% ipython --no-banner

In [1]: import numpy as np

In [2]: np.set_printoptions(precision=1, suppress=True, linewidth=120, sign=" ")

In [3]: rnd = lambda a: np.round(a, 1) + 0

In [4]: feats = np.array([[11.7, 1.3, 0.4],
   ...:     [19.2, -1.3, -2.4],
   ...:     [2.2, 5.4, 2.4],
   ...:     [5.8, 4.7, -0.1],
   ...:     [22.5, 3.2, 3.6],
   ...:     [-6.4, -3.3, 0.7],
   ...:     [4.1, 2.1, 6.0],
   ...:     [9.2, 15.5, 4.7],
   ...:     [2.3, -1.7, 6.9],
   ...:     [12.7, 1.5, 6.3],
   ...:     [20.1, 1.7, -7.6],
   ...:     [-3.3, -4.4, 0.7],
   ...:     [-6.3, 1.8, -12.6],
   ...:     [13.8, -2.4, -7.6],
   ...:     [-3.5, -8.3, -4.8],
   ...:     [2.6, 5.2, 4.0],
   ...:     [4.7, -4.3, 5.7],
   ...:     [23.9, 10.0, 9.4],
   ...:     [1.4, -6.9, 4.7],
   ...:     [4.9, 0.9, -8.0]])

In [5]: feats.shape
Out[5]: (20, 3)

In [6]: np.abs(feats).max()
Out[6]: np.float64(23.9)

In [7]: np.linalg.matrix_rank(feats)
Out[7]: np.int64(3)

In [8]: feats[:, 3]
IndexError: index 3 is out of bounds for axis 1 with size 3


In [9]: rnd(np.linalg.norm(feats))
Out[9]: np.float64(62.9)

In [10]: np.zeros(20, 3)
TypeError: Cannot interpret '3' as a data type


In [11]: rnd(feats.sum(axis=0))
Out[11]: array([ 141.6,   20.7,   12.4])

In [12]: vec = np.array([-2, -1, -1])

In [13]: y = feats @ vec

In [14]: coef, lr = np.zeros(3), 1 / np.linalg.norm(feats, 2) ** 2

In [15]: for i in range(8):
    ...:     coef -= lr * feats.T @ (feats @ coef - y)
    ...:     if i % 2 == 0: print(i, round(np.linalg.norm(feats @ coef - y), 1))
    ...: 
0 16.3
2 9.3
4 5.3
6 3.0

In [16]: rnd(np.linalg.cond(feats))
Out[16]: np.float64(2.6)

In [17]: rnd(coef)
Out[17]: array([-2. , -0.9, -0.9])

In [18]: dist = np.linalg.norm(feats[:, None] - feats[None], axis=-1)

In [19]: dist.mean(axis=1).argmax()
Out[19]: np.int64(17)

In [20]: dist.shape
Out[20]: (20, 20)

In [21]: (dist + 1e9 * np.eye(20)).round(6).argmin(axis=1)
Out[21]: array([  9,  10,  15,   2,   1,  11,  15,  15,  16,   0,   1,   5,  19,  10,  11,   2,   8,   4,  16,   3])

In [22]: dist[0].round(6).argsort(kind="stable")[:4]
Out[22]: array([ 0,  9,  3,  1])

In [23]: O, evecs = np.linalg.qr(feats[:, :1])[0], np.linalg.qr(feats[:, 1:])[0]

In [24]: sigma = np.linalg.svd(O.T @ evecs, compute_uv=False)

In [25]: rnd(np.linalg.norm(O @ O.T - evecs @ evecs.T, 2))
Out[25]: np.float64(1.0)

In [26]: rnd(sigma)
Out[26]: array([ 0.4])

In [27]: data = np.load("out18.npy")

In [28]: rnd(data)
Out[28]: 
array([[ 0.6,  0.3,  0.4, -0.5, -0.3],
       [-0.5,  0.1,  0.7,  0.2, -0.4],
       [ 0.3, -0.7,  0.4,  0.2,  0.4],
       [ 0.3, -0.2, -0.2,  0.5, -0.7],
       [-0.3, -0.6, -0.2, -0.6, -0.4]])

In [29]: r0 = np.array([-4, 9, -1, -8, -9])

In [30]: out = data + np.outer(r0, np.eye(5)[1])

In [31]: rnd(np.linalg.det(out) / np.linalg.det(data)), rnd(1 + np.linalg.solve(data, r0)[1])
Out[31]: (np.float64(8.1), np.float64(8.1))

In [32]: np.linalg.matrix_rank(np.linalg.inv(out) - np.linalg.inv(data), tol=1e-8)
Out[32]: np.int64(1)

In [33]: vec = np.array([2, 2, 2, 1, 2])

In [34]: rnd(np.linalg.inv(data))
Out[34]: 
array([[ 0.6, -0.5,  0.3,  0.3, -0.3],
       [ 0.3,  0.1, -0.7, -0.2, -0.6],
       [ 0.4,  0.7,  0.4, -0.2, -0.2],
       [-0.5,  0.2,  0.2,  0.5, -0.6],
       [-0.3, -0.4,  0.4, -0.7, -0.4]])

In [35]: rnd(np.sort(np.abs(np.degrees(np.angle(np.linalg.eigvals(data))))))
Out[35]: array([  15.8,   15.8,   79.8,   79.8,  180. ])

In [36]: rnd(np.abs(np.linalg.eigvals(data)))
Out[36]: array([ 1.,  1.,  1.,  1.,  1.])

In [37]: rnd(np.linalg.det(data))
Out[37]: np.float64(-1.0)

In [38]: [p for p in range(1, 25) if np.allclose(np.linalg.matrix_power(data, p), np.eye(5))]
Out[38]: []

In [39]: rnd(data @ data.T)
Out[39]: 
array([[ 1.,  0.,  0.,  0.,  0.],
       [ 0.,  1.,  0.,  0.,  0.],
       [ 0.,  0.,  1.,  0.,  0.],
       [ 0.,  0.,  0.,  1.,  0.],
       [ 0.,  0.,  0.,  0.,  1.]])

In [40]: rnd(data.T @ data)
Out[40]: 
array([[ 1.,  0.,  0.,  0.,  0.],
       [ 0.,  1.,  0.,  0.,  0.],
       [ 0.,  0.,  1.,  0.,  0.],
       [ 0.,  0.,  0.,  1.,  0.],
       [ 0.,  0.,  0.,  0.,  1.]])

In [41]: rnd(data[:, 4] @ data[:, 0])
Out[41]: np.float64(0.0)

In [42]: F = np.load("mat.npy")

In [43]: rnd(F)
Out[43]: 
array([[ 2.2,  0.8, -1.9],
       [ 2.3,  0.5, -1.8],
       [-2. , -1. ,  2. ],
       [ 1.5, -2.5,  0.7],
       [-2.3, -0.6,  1.8],
       [ 1.7,  1.4, -2. ],
       [-2.4,  1.8,  0.3],
       [ 2.6, -0.8, -1.2],
       [-1.5,  2.5, -0.8],
       [-0.3,  2.6, -1.5],
       [-1.9,  2.3, -0.3],
       [-2.6,  1.3,  0.8],
       [ 2. , -2.3,  0.3],
       [-0.6,  2.6, -1.3],
       [ 2.6, -0.2, -1.5],
       [-1.7,  2.4, -0.6],
       [-1.7,  2.4, -0.5],
       [ 1.8, -2.4,  0.5],
       [ 1.5,  1.6, -2. ],
       [-2.4,  1.8,  0.4],
       [ 0. ,  2.5, -1.7],
       [-2.4, -0.4,  1.8]])

In [44]: W = np.array([[-2, -1, -3, 3, -2, 2], [-1, 3, -1, 3, 2, 2], [0, -3, 1, -1, 3, 2]])

In [45]: coef = np.array([-1, -2, 1, 2, 2, -1])

In [46]: H = np.maximum(F @ W + coef, 0)

In [47]: rnd((H > 0).mean(axis=0))
Out[47]: array([ 0.4,  0.6,  0.5,  0.6,  0.6,  0.4])

In [48]: (H > 0).astype(int)
Out[48]: 
array([[ 0,  1,  0,  1,  0,  1],
       [ 0,  1,  0,  1,  0,  1],
       [ 1,  0,  1,  0,  1,  0],
       [ 0,  0,  0,  0,  0,  0],
       [ 1,  0,  1,  0,  1,  0],
       [ 0,  1,  0,  1,  0,  1],
       [ 1,  1,  1,  0,  1,  0],
       [ 0,  0,  0,  1,  0,  1],
       [ 0,  1,  1,  1,  1,  0],
       [ 0,  1,  0,  1,  1,  1],
       [ 1,  1,  1,  1,  1,  0],
       [ 1,  1,  1,  0,  1,  0],
       [ 0,  0,  0,  1,  0,  0],
       [ 0,  1,  0,  1,  1,  1],
       [ 0,  0,  0,  1,  0,  1],
       [ 0,  1,  1,  1,  1,  0],
       [ 1,  1,  1,  1,  1,  0],
       [ 0,  0,  0,  0,  0,  0],
       [ 0,  1,  0,  1,  0,  1],
       [ 1,  1,  1,  0,  1,  0],
       [ 0,  1,  0,  1,  1,  1],
       [ 1,  0,  1,  0,  1,  0]])

In [49]: cent = np.array([[-3, 2, -2],
    ...:     [-3, -2, 1],
    ...:     [2, 2, 1],
    ...:     [-3, 2, -2],
    ...:     [3, -2, -3],
    ...:     [-1, 2, 1]])

In [50]: (H @ cent).round(6).argmax(axis=1)
Out[50]: array([ 1,  1,  0,  0,  0,  1,  0,  1,  1,  1,  0,  0,  1,  1,  1,  0,  0,  0,  1,  0,  1,  0])
